$ python -q
>>> import numpy as np
>>> np.set_printoptions(suppress=True, linewidth=160)
>>> def rd(a):
...     return np.round(a, 2) + 0
... 
>>> K = np.load("test4.npy")
>>> K
array([[3., 0., 0.],
       [0., 2., 1.],
       [0., 0., 4.]])
>>> B = K / np.linalg.norm(K, axis=1, keepdims=True)
>>> C2 = B @ B.T
>>> np.degrees(np.arccos(np.clip(C2[1, 0], -1, 1)))
np.float64(90.0)
>>> (np.abs(C2) > 0.9).astype(int)
array([[1, 0, 0],
       [0, 1, 0],
       [0, 0, 1]])
>>> W0 = np.loadtxt("out1.csv", delimiter=",")
>>> W0
array([[-1., -1., -3., -1.],
       [ 1.,  3., -3.,  3.],
       [ 1.,  3., -3.,  3.]])
>>> # rows 1 and 2 are equal
>>> u, r1 = W0[2], W0[1]
>>> u @ u
np.float64(28.0)
>>> u @ r1
np.float64(28.0)
>>> p = (u @ r1) / (u @ u) * u
>>> r1 - p
array([0., 0., 0., 0.])
>>> (r1 - p) @ u
np.float64(0.0)
>>> np.linalg.matrix_rank(np.outer(u, r1))
np.int64(1)
>>> E = np.load("arr.npy")
>>> rd(E)
array([[-3.42, -3.58,  0.68],
       [-3.38, -2.89,  2.29],
       [ 3.45,  3.27, -1.54],
       [ 0.14, -1.7 , -4.7 ],
       [ 2.75,  1.57, -3.87],
       [-1.99, -0.43,  4.57],
       [-2.99, -3.83, -1.19],
       [ 0.99,  2.72,  4.08],
       [ 3.27,  3.78,  0.27],
       [ 3.41,  3.62, -0.54],
       [ 1.32,  2.98,  3.79],
       [ 0.37, -1.46, -4.77],
       [-1.59,  0.08,  4.74],
       [-2.61, -3.74, -2.05],
       [ 3.44,  3.52, -0.89],
       [-1.02, -2.74, -4.06],
       [-1.87, -3.36, -3.19],
       [ 1.58, -0.1 , -4.74],
       [ 0.15, -1.69, -4.7 ],
       [ 2.77,  3.79,  1.72],
       [ 3.42,  3.08, -1.96]])
>>> np.allclose(K, K.T)
False
>>> K @ K
array([[ 9.,  0.,  0.],
       [ 0.,  4.,  6.],
       [ 0.,  0., 16.]])
>>> cen = E - E.mean(axis=0)
>>> Uu, sig, vt = np.linalg.svd(cen, full_matrices=False)
>>> rd(sig ** 2 / (sig ** 2).sum())
array([0.57, 0.43, 0.  ])
>>> np.abs(vt[0]).argmax()
np.int64(1)
>>> rd(sig)
array([17.07, 14.76,  0.  ])
>>> (np.sign(Uu[:, 0]) == np.sign(Uu[0, 0])).astype(int)
array([1, 1, 0, 1, 0, 0, 1, 0, 0, 0, 0, 1, 0, 1, 0, 1, 1, 1, 1, 0, 0])
>>> rd(vt[0] * np.sign(vt[0, np.abs(vt[0]).argmax()]))
array([0.53, 0.75, 0.38])
>>> B = E / np.linalg.norm(E, axis=1, keepdims=True)
>>> C2 = B @ B.T
>>> rd(np.linalg.norm(B, axis=1))
array([1., 1., 1., 1., 1., 1., 1., 1., 1., 1., 1., 1., 1., 1., 1., 1., 1., 1., 1., 1., 1.])
>>> np.argwhere(np.triu(np.abs(C2) > 0.95, 1))
array([[ 0,  2],
       [ 0,  8],
       [ 0,  9],
       [ 0, 14],
       [ 0, 20],
       [ 1,  2],
       [ 1, 14],
       [ 1, 20],
       [ 2,  9],
       [ 2, 14],
       [ 2, 20],
       [ 3, 11],
       [ 3, 18],
       [ 4,  5],
       [ 5, 12],
       [ 5, 17],
       [ 6,  8],
       [ 6, 13],
       [ 6, 19],
       [ 7, 10],
       [ 7, 15],
       [ 7, 16],
       [ 8,  9],
       [ 8, 14],
       [ 8, 19],
       [ 9, 14],
       [ 9, 20],
       [10, 15],
       [10, 16],
       [11, 18],
       [12, 17],
       [13, 16],
       [13, 19],
       [14, 20],
       [15, 16]])
>>> rd(np.degrees(np.arccos(np.clip(C2[0, 13], -1, 1))))
np.float64(33.12)
>>> cen = E - E.mean(axis=0)
>>> vecs = np.linalg.svd(cen)[2][:2]
>>> B = cen - cen @ vecs.T @ vecs
>>> rd(np.diag(vecs.T @ vecs))
array([0.48, 0.59, 0.94])
>>> np.linalg.norm(B, axis=1).round(6).argmax()
np.int64(0)
>>> rk = np.linalg.matrix_rank(E)
>>> rk
np.int64(2)
>>> null = np.linalg.svd(E)[2][rk:].T
>>> np.allclose(E @ null, 0)
True
>>> null.shape
(3, 1)
>>> [int(np.linalg.matrix_rank(np.delete(E, i, axis=0))) for i in range(21)]
[2, 2, 2, 2, 2, 2, 2, 2, 2, 2, 2, 2, 2, 2, 2, 2, 2, 2, 2, 2, 2]
>>> X = np.array([[0.01, 0.02, 0.99],
...     [-0.01, 0.0, 1.01],
...     [0.0, -0.02, 1.01],
...     [-0.01, 0.02, 1.01],
...     [-0.01, -0.01, 1.0],
...     [0.02, 0.02, 0.99],
...     [0.04, -0.02, 0.99],
...     [-0.02, -0.02, 0.99],
...     [0.0, 0.0, 1.01],
...     [0.0, 0.01, 0.96],
...     [-1.0, 0.95, -2.0],
...     [-1.01, 1.0, -2.0],
...     [-1.01, 0.99, -2.01],
...     [-1.0, 1.02, -2.0],
...     [-0.97, 1.02, -1.97],
...     [-0.99, 1.03, -1.99],
...     [-0.99, 1.0, -1.99],
...     [-0.97, 1.01, -2.03],
...     [-0.99, 0.99, -1.96],
...     [-0.98, 1.03, -1.99]])
>>> X
array([[ 0.01,  0.02,  0.99],
       [-0.01,  0.  ,  1.01],
       [ 0.  , -0.02,  1.01],
       [-0.01,  0.02,  1.01],
       [-0.01, -0.01,  1.  ],
       [ 0.02,  0.02,  0.99],
       [ 0.04, -0.02,  0.99],
       [-0.02, -0.02,  0.99],
       [ 0.  ,  0.  ,  1.01],
       [ 0.  ,  0.01,  0.96],
       [-1.  ,  0.95, -2.  ],
       [-1.01,  1.  , -2.  ],
       [-1.01,  0.99, -2.01],
       [-1.  ,  1.02, -2.  ],
       [-0.97,  1.02, -1.97],
       [-0.99,  1.03, -1.99],
       [-0.99,  1.  , -1.99],
       [-0.97,  1.01, -2.03],
       [-0.99,  0.99, -1.96],
       [-0.98,  1.03, -1.99]])
>>> C2 = np.cov(X, rowvar=False)
>>> rd(C2)
array([[ 0.26, -0.26,  0.78],
       [-0.26,  0.27, -0.79],
       [ 0.78, -0.79,  2.35]])
>>> rd(np.polyfit(X[:, 2], X[:, 1], 1))
array([-0.34,  0.33])
>>> np.argsort(-X.std(axis=0).round(6), kind="stable")
array([2, 1, 0])
>>> rd(X.std(axis=0))
array([0.5, 0.5, 1.5])
>>> z = X[:, 0] > np.median(X[:, 0])
>>> u = X[z].mean(axis=0) - X[~z].mean(axis=0)
>>> rd(u)
array([ 0.99, -1.  ,  2.99])
>>> (((X - X.mean(axis=0)) @ u > 0) == z).mean()
np.float64(1.0)
>>> data = np.maximum(np.array([[0],
...     [1],
...     [2],
...     [1],
...     [0],
...     [2],
...     [2],
...     [2],
...     [2],
...     [2],
...     [1],
...     [1],
...     [0],
...     [1],
...     [2],
...     [0],
...     [2]]) @ np.array([[3, -3, 2]]) + np.array([-2, -1, 1]), 0)
>>> data
array([[0, 0, 1],
       [1, 0, 3],
       [4, 0, 5],
       [1, 0, 3],
       [0, 0, 1],
       [4, 0, 5],
       [4, 0, 5],
       [4, 0, 5],
       [4, 0, 5],
       [4, 0, 5],
       [1, 0, 3],
       [1, 0, 3],
       [0, 0, 1],
       [1, 0, 3],
       [4, 0, 5],
       [0, 0, 1],
       [4, 0, 5]])
>>> np.unique(data.round(6), axis=0).shape
(3, 3)
>>> rd(data @ np.linalg.pinv(data) @ data)
array([[0., 0., 1.],
       [1., 0., 3.],
       [4., 0., 5.],
       [1., 0., 3.],
       [0., 0., 1.],
       [4., 0., 5.],
       [4., 0., 5.],
       [4., 0., 5.],
       [4., 0., 5.],
       [4., 0., 5.],
       [1., 0., 3.],
       [1., 0., 3.],
       [0., 0., 1.],
       [1., 0., 3.],
       [4., 0., 5.],
       [0., 0., 1.],
       [4., 0., 5.]])
>>> np.linalg.lstsq(data[:-1].T, data[-1])[2]
np.int32(2)
